$ ipython --no-banner

In [1]: import numpy as np

In [2]: np.set_printoptions(precision=2, suppress=True, linewidth=200)

In [3]: def rnd(a):
   ...:     return np.round(a, 2) + 0
   ...: 

In [4]: E = np.loadtxt("out17.csv", delimiter=",")

In [5]: E
Out[5]: 
array([[0., 3., 1., 3., 3., 1., 1., 1.],
       [1., 0., 3., 1., 3., 3., 1., 1.],
       [1., 1., 0., 3., 1., 3., 3., 1.],
       [1., 1., 1., 0., 3., 1., 3., 3.],
       [3., 1., 1., 1., 0., 3., 1., 3.],
       [3., 3., 1., 1., 1., 0., 3., 1.],
       [1., 3., 3., 1., 1., 1., 0., 3.],
       [3., 1., 3., 3., 1., 1., 1., 0.]])

In [6]: vec = np.array([2, 3, 2, 2, -3, 3, -3, 0])

In [7]: y = E @ vec

In [8]: y
Out[8]: array([ 8.,  7.,  8., -8., 19.,  7., 19., 18.])

In [9]: rnd(np.linalg.solve(E, y))
Out[9]: array([ 2.,  3.,  2.,  2., -3.,  3., -3.,  0.])

In [10]: rnd(np.linalg.solve(E.T, E[7]))
Out[10]: array([0., 0., 0., 0., 0., 0., 0., 1.])

In [11]: rng = np.random.default_rng(78)

In [12]: z = rng.permutation(8)

In [13]: z
Out[13]: array([0, 4, 7, 6, 2, 1, 3, 5])

In [14]: Y = E[z][:, z]

In [15]: np.trace(Y)
Out[15]: np.float64(0.0)

In [16]: np.diag(Y)
Out[16]: array([0., 0., 0., 0., 0., 0., 0., 0.])

In [17]: r0 = np.array([1, 0, -3, 0, 3, -1, -1, 0])

In [18]: Y = E + np.outer(r0, np.eye(8)[1])

In [19]: Y
Out[19]: 
array([[ 0.,  4.,  1.,  3.,  3.,  1.,  1.,  1.],
       [ 1.,  0.,  3.,  1.,  3.,  3.,  1.,  1.],
       [ 1., -2.,  0.,  3.,  1.,  3.,  3.,  1.],
       [ 1.,  1.,  1.,  0.,  3.,  1.,  3.,  3.],
       [ 3.,  4.,  1.,  1.,  0.,  3.,  1.,  3.],
       [ 3.,  2.,  1.,  1.,  1.,  0.,  3.,  1.],
       [ 1.,  2.,  3.,  1.,  1.,  1.,  0.,  3.],
       [ 3.,  1.,  3.,  3.,  1.,  1.,  1.,  0.]])

In [20]: np.linalg.matrix_rank(Y - E)
Out[20]: np.int64(1)

In [21]: (Y + Y.T) / 2
Out[21]: 
array([[0. , 2.5, 1. , 2. , 3. , 2. , 1. , 2. ],
       [2.5, 0. , 0.5, 1. , 3.5, 2.5, 1.5, 1. ],
       [1. , 0.5, 0. , 2. , 1. , 2. , 3. , 2. ],
       [2. , 1. , 2. , 0. , 2. , 1. , 2. , 3. ],
       [3. , 3.5, 1. , 2. , 0. , 2. , 1. , 2. ],
       [2. , 2.5, 2. , 1. , 2. , 0. , 2. , 1. ],
       [1. , 1.5, 3. , 2. , 1. , 2. , 0. , 2. ],
       [2. , 1. , 2. , 3. , 2. , 1. , 2. , 0. ]])

In [22]: np.trace(Y)
Out[22]: np.float64(0.0)

In [23]: rnd(np.linalg.det(Y))
Out[23]: np.float64(-7820.0)

In [24]: Y @ Y
Out[24]: 
array([[24., 18., 25., 15., 25., 29., 23., 27.],
       [26., 20., 14., 22., 14., 22., 26., 22.],
       [19., 24., 14., 11., 13.,  5., 19., 23.],
       [26., 25., 26., 23., 14., 22., 14., 22.],
       [25., 22., 31., 29., 32., 23., 25., 17.],
       [13., 22., 23., 21., 23., 20., 13., 21.],
       [21.,  8., 19., 25., 19., 23., 22., 13.],
       [14., 17., 14., 22., 26., 22., 26., 23.]])

In [25]: rnd(np.abs(np.linalg.eigvals(Y)).max())
Out[25]: np.float64(12.87)

In [26]: rnd(np.sort(np.abs(np.linalg.eigvals(Y))))
Out[26]: array([ 0.73,  1.  ,  3.13,  3.94,  3.94,  4.12,  4.12, 12.87])

In [27]: vec = np.array([-2, -1, -1, -2, -1, -1, -2, 0])

In [28]: a = np.maximum(E @ vec, 0)

In [29]: np.maximum(E @ vec, 0) - np.maximum(-E @ vec, 0)
Out[29]: array([-16., -15., -19., -14., -15., -19., -12., -20.])

In [30]: E.T @ a
Out[30]: array([0., 0., 0., 0., 0., 0., 0., 0.])

In [31]: np.flatnonzero(a > 1e-9)
Out[31]: array([], dtype=int64)

In [32]: np.maximum(E @ (3 * vec), 0)
Out[32]: array([0., 0., 0., 0., 0., 0., 0., 0.])

In [33]: rnd(np.tanh(E @ vec))
Out[33]: array([-1., -1., -1., -1., -1., -1., -1., -1.])

In [34]: a
Out[34]: array([0., 0., 0., 0., 0., 0., 0., 0.])

In [35]: K = np.loadtxt("w.csv", delimiter=",")

In [36]: K
Out[36]: 
array([[-2., -4., -2., -7., -6., -4.],
       [ 4.,  0.,  1.,  1.,  6., -2.],
       [-2.,  4.,  2.,  5.,  2.,  4.],
       [-4.,  4.,  2.,  4.,  0.,  4.]])

In [37]: Uu, sv, VT = np.linalg.svd(K)

In [38]: evecs = VT[:(sv > 1e-8).sum()]

In [39]: vec = K[2] + -3 * K[3] + rng.integers(2) * np.eye(6)[1]

In [40]: vec
Out[40]: array([10., -7., -4., -7.,  2., -8.])

In [41]: rnd(np.diag(evecs.T @ evecs))
Out[41]: array([0.74, 0.28, 0.26, 0.48, 0.72, 0.52])

In [42]: rnd(evecs.T @ evecs)
Out[42]: 
array([[ 0.74, -0.26, -0.27,  0.12,  0.2 ,  0.01],
       [-0.26,  0.28,  0.2 ,  0.22,  0.15,  0.14],
       [-0.27,  0.2 ,  0.26,  0.01,  0.26, -0.12],
       [ 0.12,  0.22,  0.01,  0.48,  0.14,  0.41],
       [ 0.2 ,  0.15,  0.26,  0.14,  0.72, -0.22],
       [ 0.01,  0.14, -0.12,  0.41, -0.22,  0.52]])

In [43]: r0 = np.array([5, 1, 3])

In [44]: np.convolve(K[2], r0)
Out[44]: array([-10.,  18.,   8.,  39.,  21.,  37.,  10.,  12.])

In [45]: np.cross(K[2, :3], K[1, :3])
Out[45]: array([  4.,  10., -16.])

In [46]: K.sum(axis=0)
Out[46]: array([-4.,  4.,  3.,  3.,  2.,  2.])

In [47]: np.diff(K, axis=0)
Out[47]: 
array([[ 6.,  4.,  3.,  8., 12.,  2.],
       [-6.,  4.,  1.,  4., -4.,  6.],
       [-2.,  0.,  0., -1., -2.,  0.]])

In [48]: K.sum(axis=1)
Out[48]: array([-25.,  10.,  15.,  10.])

In [49]: np.unravel_index(np.abs(K).argmax(), K.shape)
Out[49]: (np.int64(0), np.int64(3))

In [50]: rnd(np.linalg.norm(K, 2) / np.linalg.norm(K))
Out[50]: np.float64(0.85)

In [51]: np.linalg.cond(K) > 100
Out[51]: np.True_

In [52]: np.linalg.matrix_rank(K, rtol=0.1)
Out[52]: np.int64(3)

In [53]: [round(float(x), 2) for x in np.linalg.svd(K, compute_uv=False)[:3]]
Out[53]: [15.12, 9.39, 1.8]

In [54]: J = np.load("m.npy")

In [55]: J
Out[55]: 
array([[0, 3, 0, 0],
       [0, 0, 0, 0],
       [0, 1, 0, 0],
       [3, 0, 0, 0],
       [0, 0, 1, 0],
       [0, 0, 0, 2],
       [0, 1, 0, 0],
       [0, 0, 0, 0],
       [0, 0, 0, 1]])

In [56]: # rows 2 and 6 are equal

In [57]: def softmax(z):
    ...:     e = np.exp(z - z.max(axis=-1, keepdims=True))
    ...:     return e / e.sum(axis=-1, keepdims=True)
    ...: 

In [58]: rnd(softmax(J[2] + -3))
Out[58]: array([0.17, 0.48, 0.17, 0.17])

In [59]: rnd(softmax(J[2]))
Out[59]: array([0.17, 0.48, 0.17, 0.17])

In [60]: S = J @ J.T / np.sqrt(4)

In [61]: rnd(softmax(S + np.triu(np.full(S.shape, -np.inf), 1)))
Out[61]: 
array([[1.  , 0.  , 0.  , 0.  , 0.  , 0.  , 0.  , 0.  , 0.  ],
       [0.5 , 0.5 , 0.  , 0.  , 0.  , 0.  , 0.  , 0.  , 0.  ],
       [0.63, 0.14, 0.23, 0.  , 0.  , 0.  , 0.  , 0.  , 0.  ],
       [0.01, 0.01, 0.01, 0.97, 0.  , 0.  , 0.  , 0.  , 0.  ],
       [0.18, 0.18, 0.18, 0.18, 0.29, 0.  , 0.  , 0.  , 0.  ],
       [0.08, 0.08, 0.08, 0.08, 0.08, 0.6 , 0.  , 0.  , 0.  ],
       [0.38, 0.08, 0.14, 0.08, 0.08, 0.08, 0.14, 0.  , 0.  ],
       [0.12, 0.12, 0.12, 0.12, 0.12, 0.12, 0.12, 0.12, 0.  ],
       [0.09, 0.09, 0.09, 0.09, 0.09, 0.24, 0.09, 0.09, 0.15]])

In [62]: softmax(S).round(6).argmax(axis=1)
Out[62]: array([0, 0, 0, 3, 4, 5, 0, 0, 5])

In [63]: r0 = np.array([-4, 1, 1, -3, 5, -3, 2])

In [64]: r1 = np.array([3, 1, -3, -1, -1])

In [65]: arr = np.outer(r0, r1)

In [66]: arr
Out[66]: 
array([[-12,  -4,  12,   4,   4],
       [  3,   1,  -3,  -1,  -1],
       [  3,   1,  -3,  -1,  -1],
       [ -9,  -3,   9,   3,   3],
       [ 15,   5, -15,  -5,  -5],
       [ -9,  -3,   9,   3,   3],
       [  6,   2,  -6,  -2,  -2]])

In [67]: [round(float(x), 2) for x in np.linalg.svd(arr, compute_uv=False)[:3]]
Out[67]: [36.95, 0.0, 0.0]

In [68]: vec = np.array([2, 2, 0, 2, 1])

In [69]: a = np.maximum(arr @ vec, 0)

In [70]: arr * (a > 1e-9)[:, None]
Out[70]: 
array([[  0,   0,   0,   0,   0],
       [  3,   1,  -3,  -1,  -1],
       [  3,   1,  -3,  -1,  -1],
       [  0,   0,   0,   0,   0],
       [ 15,   5, -15,  -5,  -5],
       [  0,   0,   0,   0,   0],
       [  6,   2,  -6,  -2,  -2]])

In [71]: Uu, sv, VT = np.linalg.svd(arr)

In [72]: evecs = VT[:(sv > 1e-8).sum()]

In [73]: vec = arr[1] + -1 * arr[3] + rng.integers(2) * np.eye(5)[0]

In [74]: vec
Out[74]: array([ 12.,   4., -12.,  -4.,  -4.])

In [75]: rnd(np.linalg.norm(vec - evecs.T @ evecs @ vec))
Out[75]: np.float64(0.0)

In [76]: np.allclose(evecs.T @ evecs @ vec, vec)
Out[76]: True

In [77]: m1 = np.diag(np.array([-2, -2, 2, 0, 3, -1, -2, -3, 2]))

In [78]: m1
Out[78]: 
array([[-2,  0,  0,  0,  0,  0,  0,  0,  0],
       [ 0, -2,  0,  0,  0,  0,  0,  0,  0],
       [ 0,  0,  2,  0,  0,  0,  0,  0,  0],
       [ 0,  0,  0,  0,  0,  0,  0,  0,  0],
       [ 0,  0,  0,  0,  3,  0,  0,  0,  0],
       [ 0,  0,  0,  0,  0, -1,  0,  0,  0],
       [ 0,  0,  0,  0,  0,  0, -2,  0,  0],
       [ 0,  0,  0,  0,  0,  0,  0, -3,  0],
       [ 0,  0,  0,  0,  0,  0,  0,  0,  2]])

In [79]: cov = m1.T @ m1

In [80]: cov
Out[80]: 
array([[4, 0, 0, 0, 0, 0, 0, 0, 0],
       [0, 4, 0, 0, 0, 0, 0, 0, 0],
       [0, 0, 4, 0, 0, 0, 0, 0, 0],
       [0, 0, 0, 0, 0, 0, 0, 0, 0],
       [0, 0, 0, 0, 9, 0, 0, 0, 0],
       [0, 0, 0, 0, 0, 1, 0, 0, 0],
       [0, 0, 0, 0, 0, 0, 4, 0, 0],
       [0, 0, 0, 0, 0, 0, 0, 9, 0],
       [0, 0, 0, 0, 0, 0, 0, 0, 4]])

In [81]: np.allclose(cov, cov.T)
Out[81]: True

In [82]: np.trace(cov), (m1 ** 2).sum()
Out[82]: (np.int64(39), np.int64(39))

In [83]: m1 @ m1
Out[83]: 
array([[4, 0, 0, 0, 0, 0, 0, 0, 0],
       [0, 4, 0, 0, 0, 0, 0, 0, 0],
       [0, 0, 4, 0, 0, 0, 0, 0, 0],
       [0, 0, 0, 0, 0, 0, 0, 0, 0],
       [0, 0, 0, 0, 9, 0, 0, 0, 0],
       [0, 0, 0, 0, 0, 1, 0, 0, 0],
       [0, 0, 0, 0, 0, 0, 4, 0, 0],
       [0, 0, 0, 0, 0, 0, 0, 9, 0],
       [0, 0, 0, 0, 0, 0, 0, 0, 4]])

In [84]: rnd(np.sort(np.linalg.eigvals(m1)))
Out[84]: array([-3., -2., -2., -2., -1.,  0.,  2.,  2.,  3.])

In [85]: np.linalg.matrix_rank(m1 - m1[0, 0] * np.eye(9))
Out[85]: np.int64(6)

In [86]: r = np.linalg.matrix_rank(m1)

In [87]: r
Out[87]: np.int64(8)

In [88]: null = np.linalg.svd(m1)[2][r:].T

In [89]: null.shape
Out[89]: (9, 1)

In [90]: null @ null.T
Out[90]: 
array([[0., 0., 0., 0., 0., 0., 0., 0., 0.],
       [0., 0., 0., 0., 0., 0., 0., 0., 0.],
       [0., 0., 0., 0., 0., 0., 0., 0., 0.],
       [0., 0., 0., 1., 0., 0., 0., 0., 0.],
       [0., 0., 0., 0., 0., 0., 0., 0., 0.],
       [0., 0., 0., 0., 0., 0., 0., 0., 0.],
       [0., 0., 0., 0., 0., 0., 0., 0., 0.],
       [0., 0., 0., 0., 0., 0., 0., 0., 0.],
       [0., 0., 0., 0., 0., 0., 0., 0., 0.]])

In [91]: Uu, sv, VT = np.linalg.svd(m1)

In [92]: evecs = VT[:(sv > 1e-8).sum()]

In [93]: vec = m1[2] + -3 * m1[1] + rng.integers(2) * np.eye(9)[3]

In [94]: vec
Out[94]: array([0., 6., 2., 0., 0., 0., 0., 0., 0.])

In [95]: np.diag(evecs.T @ evecs)
Out[95]: array([1., 1., 1., 0., 1., 1., 1., 1., 1.])

In [96]: np.allclose(evecs.T @ evecs @ vec, vec)
Out[96]: True

In [97]: evecs.T @ evecs
Out[97]: 
array([[1., 0., 0., 0., 0., 0., 0., 0., 0.],
       [0., 1., 0., 0., 0., 0., 0., 0., 0.],
       [0., 0., 1., 0., 0., 0., 0., 0., 0.],
       [0., 0., 0., 0., 0., 0., 0., 0., 0.],
       [0., 0., 0., 0., 1., 0., 0., 0., 0.],
       [0., 0., 0., 0., 0., 1., 0., 0., 0.],
       [0., 0., 0., 0., 0., 0., 1., 0., 0.],
       [0., 0., 0., 0., 0., 0., 0., 1., 0.],
       [0., 0., 0., 0., 0., 0., 0., 0., 1.]])

In [98]: np.linalg.matrix_rank(np.vstack([m1, vec]))
Out[98]: np.int64(8)

In [99]: Y = arr / np.sqrt((arr ** 2).mean(axis=1, keepdims=True))

In [100]: np.linalg.matrix_rank(Y) == np.linalg.matrix_rank(arr)
Out[100]: np.True_

In [101]: rnd(np.linalg.norm(Y, axis=1))
Out[101]: array([2.24, 2.24, 2.24, 2.24, 2.24, 2.24, 2.24])

In [102]: W0 = np.load("dump.npy")

In [103]: W0
Out[103]: 
array([[ 2.,  9., -8., -3., -3.,  0.,  0.,  0.],
       [ 2.,  3.,  6., -7.,  7.,  0.,  0.,  0.],
       [ 9.,  0., -3., -5., -5.,  0.,  0.,  0.],
       [-9.,  5.,  6., -1., -1.,  0.,  0.,  0.],
       [-9., -5., -1.,  4., -1.,  0.,  0.,  0.],
       [ 0.,  0.,  0.,  0.,  0.,  1.,  0.,  3.],
       [ 0.,  0.,  0.,  0.,  0.,  1.,  3., -1.],
       [ 0.,  0.,  0.,  0.,  0.,  2.,  3.,  0.]])

In [104]: vec = np.array([2, 1, -1, 1, 3, -1, 2, -3])

In [105]: y = W0 @ vec

In [106]: coef, lr = np.zeros(8), 1 / np.linalg.norm(W0, 2) ** 2

In [107]: for i in range(300):
     ...:     coef -= lr * W0.T @ (W0 @ coef - y)
     ...:     if i % 50 == 0: print(i, round(np.linalg.norm(W0 @ coef - y), 2))
     ...: 
0 22.97
50 2.2
100 0.52
150 0.31
200 0.29
250 0.28

In [108]: rnd(coef)
Out[108]: array([ 2.  ,  1.  , -1.  ,  1.  ,  3.  , -0.39,  1.66, -3.23])

In [109]: rnd(np.linalg.cond(W0))
Out[109]: np.float64(48.47)
